% python3 -q
>>> import numpy as np
>>> import numpy.linalg as la
>>> np.set_printoptions(precision=1, suppress=True, linewidth=160, floatmode="fixed")
>>> M = np.array([[0, 0, 0, 0, 0],
...     [1, 0, 0, 0, -3],
...     [0, 0, 2, 0, -3],
...     [0, -3, -3, 1, -3]])
>>> np.unique(M.round(6), axis=0).shape
(4, 5)
>>> round(np.trace(la.pinv(M) @ M), 1)
np.float64(3.0)
>>> la.lstsq(M[:-1].T, M[-1])[2]
np.int32(2)
>>> np.abs(np.diag(la.qr(M)[1])) > 1e-9
array([ True,  True,  True, False])
>>> rank = la.matrix_rank(M)
>>> rank
np.int64(3)
>>> ns = la.svd(M)[2][rank:].T
>>> np.allclose(M @ ns, 0)
True
>>> ns.shape
(5, 2)
>>> [int(la.matrix_rank(M[:i])) for i in range(1, len(M) + 1)]
[0, 1, 2, 3]
>>> theta = np.radians(60)
>>> r_ = np.eye(5)
>>> r_[0, 0] = r_[4, 4] = np.cos(theta)
>>> r_[0, 4], r_[4, 0] = -np.sin(theta), np.sin(theta)
>>> r_
array([[ 0.5,  0.0,  0.0,  0.0, -0.9],
       [ 0.0,  1.0,  0.0,  0.0,  0.0],
       [ 0.0,  0.0,  1.0,  0.0,  0.0],
       [ 0.0,  0.0,  0.0,  1.0,  0.0],
       [ 0.9,  0.0,  0.0,  0.0,  0.5]])
>>> out = M @ r_.T
>>> np.abs(out - M).max(axis=0)
array([2.6, 0.0, 0.0, 0.0, 2.4])
>>> np.allclose(M @ M.T, out @ out.T)
True
>>> Uu, sig, VT = la.svd(M)
>>> vecs = VT[:(sig > 1e-8).sum()]
>>> rng = np.random.default_rng(6093)
>>> x = M[2] + -1 * M[3] + rng.integers(2) * np.eye(5)[4]
>>> x
array([ 0.0,  3.0,  5.0, -1.0,  0.0])
>>> np.round(vecs.T @ vecs, 1) + 0
array([[ 0.5,  0.4, -0.3, -0.1, -0.2],
       [ 0.4,  0.6,  0.2, -0.2,  0.1],
       [-0.3,  0.2,  0.9, -0.1, -0.1],
       [-0.1, -0.2, -0.1,  0.1,  0.0],
       [-0.2,  0.1, -0.1,  0.0,  0.9]])
>>> la.matrix_rank(np.vstack([M, x]))
np.int64(3)
>>> out = np.array([[0, -3], [3, -1]])
>>> C = np.array([[0, 1, 3, 1, 2],
...     [0, 2, 0, 2, 1],
...     [3, 0, 2, 1, 3],
...     [2, 3, 0, 3, 2],
...     [1, 0, 0, 0, 3]])
>>> A = np.block([[out, np.zeros((2, 5))], [np.zeros((5, 2)), C]])
>>> A
array([[ 0.0, -3.0,  0.0,  0.0,  0.0,  0.0,  0.0],
       [ 3.0, -1.0,  0.0,  0.0,  0.0,  0.0,  0.0],
       [ 0.0,  0.0,  0.0,  1.0,  3.0,  1.0,  2.0],
       [ 0.0,  0.0,  0.0,  2.0,  0.0,  2.0,  1.0],
       [ 0.0,  0.0,  3.0,  0.0,  2.0,  1.0,  3.0],
       [ 0.0,  0.0,  2.0,  3.0,  0.0,  3.0,  2.0],
       [ 0.0,  0.0,  1.0,  0.0,  0.0,  0.0,  3.0]])
>>> # 2 groups of indices that never mix
>>> u = np.array([0, 3, -2])
>>> np.cross(A[4, :3], A[2, :3])
array([0.0, 0.0, 0.0])
>>> np.convolve(A[4], u)
array([ 0.0,  0.0,  0.0,  9.0, -6.0,  6.0, -1.0,  7.0, -6.0])
>>> (A != 0).astype(int)
array([[0, 1, 0, 0, 0, 0, 0],
       [1, 1, 0, 0, 0, 0, 0],
       [0, 0, 0, 1, 1, 1, 1],
       [0, 0, 0, 1, 0, 1, 1],
       [0, 0, 1, 0, 1, 1, 1],
       [0, 0, 1, 1, 0, 1, 1],
       [0, 0, 1, 0, 0, 0, 1]])
>>> np.sort(la.eigvals(A).real)
array([-2.0, -0.5, -0.5, -0.3,  2.1,  3.9,  6.4])
>>> np.flatnonzero(la.matrix_power((A != 0) + (A.T != 0) + np.eye(7), 7)[0])
array([0, 1])
>>> def softmax(z):
...     e = np.exp(z - z.max(axis=-1, keepdims=True))
...     return e / e.sum(axis=-1, keepdims=True)
... 
>>> np.round(softmax(A[4]), 1) + 0
array([0.0, 0.0, 0.4, 0.0, 0.1, 0.1, 0.4])
>>> att = A @ A.T / np.sqrt(7)
>>> softmax(att).round(6).argmax(axis=1)
array([0, 1, 2, 5, 4, 5, 4])
>>> np.round(softmax(att + np.triu(np.full(att.shape, -np.inf), 1)), 1) + 0
array([[1.0, 0.0, 0.0, 0.0, 0.0, 0.0, 0.0],
       [0.1, 0.9, 0.0, 0.0, 0.0, 0.0, 0.0],
       [0.0, 0.0, 1.0, 0.0, 0.0, 0.0, 0.0],
       [0.0, 0.0, 0.2, 0.7, 0.0, 0.0, 0.0],
       [0.0, 0.0, 0.0, 0.0, 1.0, 0.0, 0.0],
       [0.0, 0.0, 0.0, 0.0, 0.0, 1.0, 0.0],
       [0.0, 0.0, 0.1, 0.0, 0.5, 0.1, 0.3]])
>>> np.round(softmax(att), 1) + 0
array([[0.8, 0.1, 0.0, 0.0, 0.0, 0.0, 0.0],
       [0.1, 0.8, 0.0, 0.0, 0.0, 0.0, 0.0],
       [0.0, 0.0, 0.6, 0.0, 0.3, 0.1, 0.0],
       [0.0, 0.0, 0.0, 0.1, 0.0, 0.8, 0.0],
       [0.0, 0.0, 0.0, 0.0, 0.9, 0.0, 0.0],
       [0.0, 0.0, 0.0, 0.0, 0.0, 1.0, 0.0],
       [0.0, 0.0, 0.1, 0.0, 0.5, 0.1, 0.3]])
>>> x = np.array([0, 2, 0, 2, 2, 0, 0])
>>> A @ np.ones(7)
array([-3.0,  2.0,  7.0,  5.0,  9.0, 10.0,  4.0])
>>> A * x
array([[ 0.0, -6.0,  0.0,  0.0,  0.0,  0.0,  0.0],
       [ 0.0, -2.0,  0.0,  0.0,  0.0,  0.0,  0.0],
       [ 0.0,  0.0,  0.0,  2.0,  6.0,  0.0,  0.0],
       [ 0.0,  0.0,  0.0,  4.0,  0.0,  0.0,  0.0],
       [ 0.0,  0.0,  0.0,  0.0,  4.0,  0.0,  0.0],
       [ 0.0,  0.0,  0.0,  6.0,  0.0,  0.0,  0.0],
       [ 0.0,  0.0,  0.0,  0.0,  0.0,  0.0,  0.0]])
>>> (A * x).sum(axis=1)
array([-6.0, -2.0,  8.0,  4.0,  4.0,  6.0,  0.0])
>>> idx = rng.permutation(7)
>>> idx
array([4, 6, 0, 5, 2, 3, 1])
>>> out = A[idx][:, idx]
>>> np.diag(out)
array([ 2.0,  3.0,  0.0,  3.0,  0.0,  2.0, -1.0])
>>> out
array([[ 2.0,  3.0,  0.0,  1.0,  3.0,  0.0,  0.0],
       [ 0.0,  3.0,  0.0,  0.0,  1.0,  0.0,  0.0],
       [ 0.0,  0.0,  0.0,  0.0,  0.0,  0.0, -3.0],
       [ 0.0,  2.0,  0.0,  3.0,  2.0,  3.0,  0.0],
       [ 3.0,  2.0,  0.0,  1.0,  0.0,  1.0,  0.0],
       [ 0.0,  1.0,  0.0,  2.0,  0.0,  2.0,  0.0],
       [ 0.0,  0.0,  3.0,  0.0,  0.0,  0.0, -1.0]])
>>> np.sort(np.abs(la.eigvals(out)))
array([0.3, 2.0, 2.1, 3.0, 3.0, 3.9, 6.4])
>>> mat = np.array([[-2, 5, 0, 4, 1],
...     [5, 2, -3, 2, 0],
...     [0, -3, -6, -1, 3],
...     [4, 2, -1, 6, 3],
...     [1, 0, 3, 3, 4]])
>>> t3 = np.stack([mat, 3 * mat, mat[::-1]])
>>> la.norm(t3, axis=(1, 2))
array([15.6, 46.9, 15.6])
>>> (t3 @ mat.T).shape
(3, 5, 5)
>>> np.einsum("bij,cij->bc", t3, t3)
array([[ 244,  732,  161],
       [ 732, 2196,  483],
       [ 161,  483,  244]])
>>> la.matrix_rank(t3.reshape(3, -1))
np.int64(2)
>>> hat = np.triu(np.array([[0, -2, 0, -2, 0],
...     [-3, 3, -2, 3, -1],
...     [1, 2, -2, 1, -3],
...     [3, 3, 3, -3, -2],
...     [3, 2, 3, 2, -2]]), 1) + np.eye(5)
>>> out = hat @ mat @ la.inv(hat)
>>> np.round(la.det(out), 1)
np.float64(2362.0)
>>> out
array([[ -20.0,  -43.0,  -78.0,  155.0,   28.0],
       [  16.0,   46.0,   95.0, -182.0,  -34.0],
       [   1.0,    1.0,  -14.0,    9.0,  -29.0],
       [   2.0,    6.0,    5.0,  -19.0,  -22.0],
       [   1.0,    2.0,    7.0,   -8.0,   11.0]])
>>> np.poly(out)
array([    1.0,    -4.0,  -114.0,   224.0,  2352.0, -2362.0])
>>> arr = np.array([[1.0, 0.0, 0.0], [0.0, 1.0, 0.0], [0.25, 0.25, 0.5]])
>>> arr
array([[1.0, 0.0, 0.0],
       [0.0, 1.0, 0.0],
       [0.2, 0.2, 0.5]])
>>> np.sort(la.eigvals(arr))
array([0.5, 1.0, 1.0])
>>> np.prod(np.diag(arr)), round(la.det(arr), 1)
(np.float64(0.5), np.float64(0.5))
>>> np.round(la.det(arr[::-1]), 1)
np.float64(-0.5)
>>> round(la.eigvals(arr).sum().real, 1)
np.float64(2.5)
>>> round(np.einsum("ij,ji->", arr, arr), 1)
np.float64(2.2)
>>> np.poly(arr)
array([ 1.0, -2.5,  2.0, -0.5])
>>> np.kron(np.eye(2, dtype=int), arr)
array([[1.0, 0.0, 0.0, 0.0, 0.0, 0.0],
       [0.0, 1.0, 0.0, 0.0, 0.0, 0.0],
       [0.2, 0.2, 0.5, 0.0, 0.0, 0.0],
       [0.0, 0.0, 0.0, 1.0, 0.0, 0.0],
       [0.0, 0.0, 0.0, 0.0, 1.0, 0.0],
       [0.0, 0.0, 0.0, 0.2, 0.2, 0.5]])
>>> hat = np.triu(np.array([[5, 1, 2], [5, -3, -2], [2, 5, 4]]), 1) + np.eye(3)
>>> out = hat @ arr @ la.inv(hat)
>>> np.poly(out)
array([ 1.0, -2.5,  2.0, -0.5])
>>> la.matrix_rank(out)
np.int64(3)
>>> out
array([[ 1.5,  0.0, -2.0],
       [-0.5,  1.0,  2.0],
       [ 0.2,  0.0,  0.0]])
>>> round(la.det(out), 1)
np.float64(0.5)
>>> np.trace(out), np.trace(arr)
(np.float64(2.5), np.float64(2.5))
>>> np.all(la.eigvalsh(mat) > 0)
np.False_
>>> la.matrix_power(arr, 2)
array([[1.0, 0.0, 0.0],
       [0.0, 1.0, 0.0],
       [0.4, 0.4, 0.2]])
>>> arr.sum(axis=1)
array([1.0, 1.0, 1.0])
>>> np.sort(np.abs(la.eigvals(arr)))[::-1]
array([1.0, 1.0, 0.5])
>>> pr = np.eye(3)[0]
>>> for _ in range(7):
...     pr = pr @ arr
...     print(pr.round(1))
... 
[1.0 0.0 0.0]
[1.0 0.0 0.0]
[1.0 0.0 0.0]
[1.0 0.0 0.0]
[1.0 0.0 0.0]
[1.0 0.0 0.0]
[1.0 0.0 0.0]
>>> W0 = np.load("layer15.npy")
>>> W0
array([[ 1.0, -2.0,  0.0],
       [ 0.0, -1.0, -8.0],
       [ 0.0,  4.0,  3.0]])
>>> u, v = W0[1], W0[0]
>>> u @ u
np.float64(65.0)
>>> pr = (u @ v) / (u @ u) * u
>>> v - pr
array([ 1.0, -2.0,  0.2])
>>> out = W0 / la.norm(W0, axis=1, keepdims=True)
>>> cov = out @ out.T
>>> cov[0]
array([ 1.0,  0.1, -0.7])
>>> cov
array([[ 1.0,  0.1, -0.7],
       [ 0.1,  1.0, -0.7],
       [-0.7, -0.7,  1.0]])
>>> np.argwhere(np.triu(np.abs(cov) > 0.95, 1))
array([], shape=(0, 2), dtype=int64)
>>> idx = rng.permutation(3)
>>> out = W0[:, idx] * rng.choice([-1, 1], 3)
>>> out
array([[ 1.0,  0.0, -2.0],
       [ 0.0, -8.0, -1.0],
       [ 0.0,  3.0,  4.0]])
>>> Uu, _, VT = la.svd(W0.T @ out)
>>> np.round(la.lstsq(W0, out)[0], 1) + 0
array([[1.0, 0.0, 0.0],
       [0.0, 0.0, 1.0],
       [0.0, 1.0, 0.0]])
>>> J = np.loadtxt("run5.csv", delimiter=",")
>>> J
array([[ 1.1, -2.0, -1.0,  3.9, -1.2, -1.0],
       [ 1.0, -2.0, -1.1,  4.0, -1.2, -0.9],
       [ 1.0, -2.2, -0.9,  4.0, -1.0, -1.1],
       [ 0.8, -2.1, -0.9,  4.0, -1.1, -1.0],
       [ 1.0, -1.9, -1.0,  4.3, -0.8, -1.0],
       [ 5.1,  0.9, -4.1,  3.0,  3.1, -4.1],
       [ 5.1,  1.1, -3.6,  2.8,  3.1, -4.1],
       [ 5.0,  1.0, -4.1,  2.9,  2.8, -4.0],
       [ 5.1,  0.9, -4.1,  3.2,  2.9, -4.1],
       [ 5.0,  0.9, -4.0,  3.0,  3.1, -4.1],
       [-3.0, -2.9, -1.0, -4.9, -0.3,  4.1],
       [-3.0, -2.9, -1.1, -4.8, -0.2,  4.0],
       [-2.9, -2.8, -1.2, -5.0,  0.1,  3.8],
       [-3.0, -3.1, -1.0, -5.0,  0.0,  3.9],
       [-3.0, -3.1, -1.1, -4.9, -0.1,  4.0]])
>>> round(la.det(mat.T), 1)
np.float64(2362.0)
>>> np.kron(np.eye(2, dtype=int), mat)
array([[-2,  5,  0,  4,  1,  0,  0,  0,  0,  0],
       [ 5,  2, -3,  2,  0,  0,  0,  0,  0,  0],
       [ 0, -3, -6, -1,  3,  0,  0,  0,  0,  0],
       [ 4,  2, -1,  6,  3,  0,  0,  0,  0,  0],
       [ 1,  0,  3,  3,  4,  0,  0,  0,  0,  0],
       [ 0,  0,  0,  0,  0, -2,  5,  0,  4,  1],
       [ 0,  0,  0,  0,  0,  5,  2, -3,  2,  0],
       [ 0,  0,  0,  0,  0,  0, -3, -6, -1,  3],
       [ 0,  0,  0,  0,  0,  4,  2, -1,  6,  3],
       [ 0,  0,  0,  0,  0,  1,  0,  3,  3,  4]])
>>> Uu, sig, VT = la.svd(J)
>>> sig
array([24.6, 10.8,  8.9,  0.5,  0.4,  0.2])
>>> out = Uu[:, :3] @ np.diag(sig[:3]) @ VT[:3]
>>> out
array([[ 1.0, -2.0, -1.0,  4.0, -1.0, -1.0],
       [ 1.0, -2.1, -1.0,  4.0, -1.1, -1.0],
       [ 1.0, -2.1, -1.0,  4.0, -1.1, -1.0],
       [ 0.9, -2.1, -0.9,  4.0, -1.1, -0.9],
       [ 1.1, -1.9, -1.0,  4.2, -1.0, -1.1],
       [ 5.1,  0.9, -4.1,  3.0,  3.1, -4.1],
       [ 5.0,  1.2, -3.8,  2.8,  3.0, -4.1],
       [ 5.0,  0.9, -4.0,  2.9,  3.0, -4.0],
       [ 5.1,  0.8, -4.0,  3.2,  2.9, -4.1],
       [ 5.1,  0.9, -4.0,  3.0,  3.0, -4.1],
       [-3.1, -3.0, -1.0, -4.9, -0.2,  4.0],
       [-3.0, -3.0, -1.0, -4.8, -0.2,  3.9],
       [-2.8, -2.8, -1.2, -5.0,  0.1,  3.8],
       [-3.0, -3.0, -1.1, -5.0, -0.1,  4.0],
       [-3.0, -3.1, -1.1, -4.9, -0.1,  4.0]])
>>> np.round(la.norm(J - out) / la.norm(J), 1)
np.float64(0.0)
>>> Uu, sig, VT = la.svd(J, full_matrices=False)
>>> np.round(Uu.T @ Uu, 1) + 0
array([[1.0, 0.0, 0.0, 0.0, 0.0, 0.0],
       [0.0, 1.0, 0.0, 0.0, 0.0, 0.0],
       [0.0, 0.0, 1.0, 0.0, 0.0, 0.0],
       [0.0, 0.0, 0.0, 1.0, 0.0, 0.0],
       [0.0, 0.0, 0.0, 0.0, 1.0, 0.0],
       [0.0, 0.0, 0.0, 0.0, 0.0, 1.0]])
>>> (sig > 1e-8).sum()
np.int64(6)
>>> np.abs(VT[0])
array([0.5, 0.2, 0.2, 0.6, 0.2, 0.5])
>>> np.round(VT @ VT.T, 1) + 0
array([[1.0, 0.0, 0.0, 0.0, 0.0, 0.0],
       [0.0, 1.0, 0.0, 0.0, 0.0, 0.0],
       [0.0, 0.0, 1.0, 0.0, 0.0, 0.0],
       [0.0, 0.0, 0.0, 1.0, 0.0, 0.0],
       [0.0, 0.0, 0.0, 0.0, 1.0, 0.0],
       [0.0, 0.0, 0.0, 0.0, 0.0, 1.0]])
>>> np.abs(Uu[:, 0]).round(6).argmax()
np.int64(8)
>>> cov = np.cov(J, rowvar=False)
>>> np.argsort(-J.std(axis=0).round(6), kind="stable")
array([3, 5, 0, 4, 1, 2])
>>> np.argwhere(np.triu(np.abs(np.corrcoef(J.T)) > 0.8, 1))
array([[0, 1],
       [0, 2],
       [0, 3],
       [0, 5],
       [1, 2],
       [1, 4],
       [1, 5],
       [2, 4],
       [3, 5]])
>>> np.polyfit(J[:, 2], J[:, 3], 1)
array([-1.1, -1.5])
>>> np.corrcoef(J.T)
array([[ 1.0,  1.0, -0.9,  0.8,  0.7, -1.0],
       [ 1.0,  1.0, -1.0,  0.6,  0.9, -0.9],
       [-0.9, -1.0,  1.0, -0.4, -1.0,  0.8],
       [ 0.8,  0.6, -0.4,  1.0,  0.2, -0.9],
       [ 0.7,  0.9, -1.0,  0.2,  1.0, -0.6],
       [-1.0, -0.9,  0.8, -0.9, -0.6,  1.0]])
>>> np.round(np.corrcoef(J[:, 2], J[:, 3])[0, 1], 1)
np.float64(-0.4)
>>> J.std(axis=0)
array([3.3, 1.7, 1.4, 4.0, 1.7, 3.3])
>>> cov.shape
(6, 6)
